In [1]: import numpy as np

In [2]: from numpy import linalg as LA

In [3]: np.set_printoptions(precision=2, suppress=True, linewidth=160)

In [4]: tidy = lambda a: np.round(a, 2) + 0

In [5]: X = np.load("arr.npy")

In [6]: X
Out[6]: 
array([[  8,   4,  -2,   0],
       [ -7,   1,   0,  -1],
       [ -7,  -1,   5,   3],
       [  1,  -9,  -5,  -5],
       [ -6,   6,  -2,  -2],
       [ -3,   7, -11,  -9]])

In [7]: rk = LA.matrix_rank(X)

In [8]: rk
Out[8]: np.int64(3)

In [9]: null = LA.svd(X)[2][rk:].T

In [10]: tidy(null @ null.T)
Out[10]: 
array([[ 0.01,  0.01,  0.08, -0.09],
       [ 0.01,  0.01,  0.05, -0.06],
       [ 0.08,  0.05,  0.41, -0.48],
       [-0.09, -0.06, -0.48,  0.57]])

In [11]: [int(LA.matrix_rank(X[:, :j + 1])) for j in range(4)]
Out[11]: [1, 2, 3, 3]

In [12]: np.allclose(X[:-1].T @ LA.lstsq(X[:-1].T, X[-1])[0], X[-1])
Out[12]: True

In [13]: np.unique(X.round(6), axis=0).shape
Out[13]: (6, 4)

In [14]: vec = np.array([-1, 0, 1, 3])

In [15]: h1 = np.maximum(X @ vec, 0)

In [16]: np.flatnonzero(h1 > 1e-9)
Out[16]: array([1, 2])

In [17]: np.maximum(X @ (3 * vec), 0)
Out[17]: array([ 0, 12, 63,  0,  0,  0])

In [18]: print(X.T @ h1)
[-175  -17  105   59]

In [19]: U, sig, Vt = LA.svd(X)

In [20]: V = Vt[:(sig > 1e-8).sum()]

In [21]: rng = np.random.default_rng(19)

In [22]: vec = X[3] + -2 * X[5] + rng.integers(2) * np.eye(4)[3]

In [23]: vec
Out[23]: array([  7., -23.,  17.,  14.])

In [24]: print(tidy(LA.norm(vec - V.T @ V @ vec)))
0.76

In [25]: print(tidy(V.T @ V))
[[ 0.99 -0.01 -0.08  0.09]
 [-0.01  0.99 -0.05  0.06]
 [-0.08 -0.05  0.59  0.48]
 [ 0.09  0.06  0.48  0.43]]

In [26]: LA.matrix_rank(np.vstack([X, vec]))
Out[26]: np.int64(4)
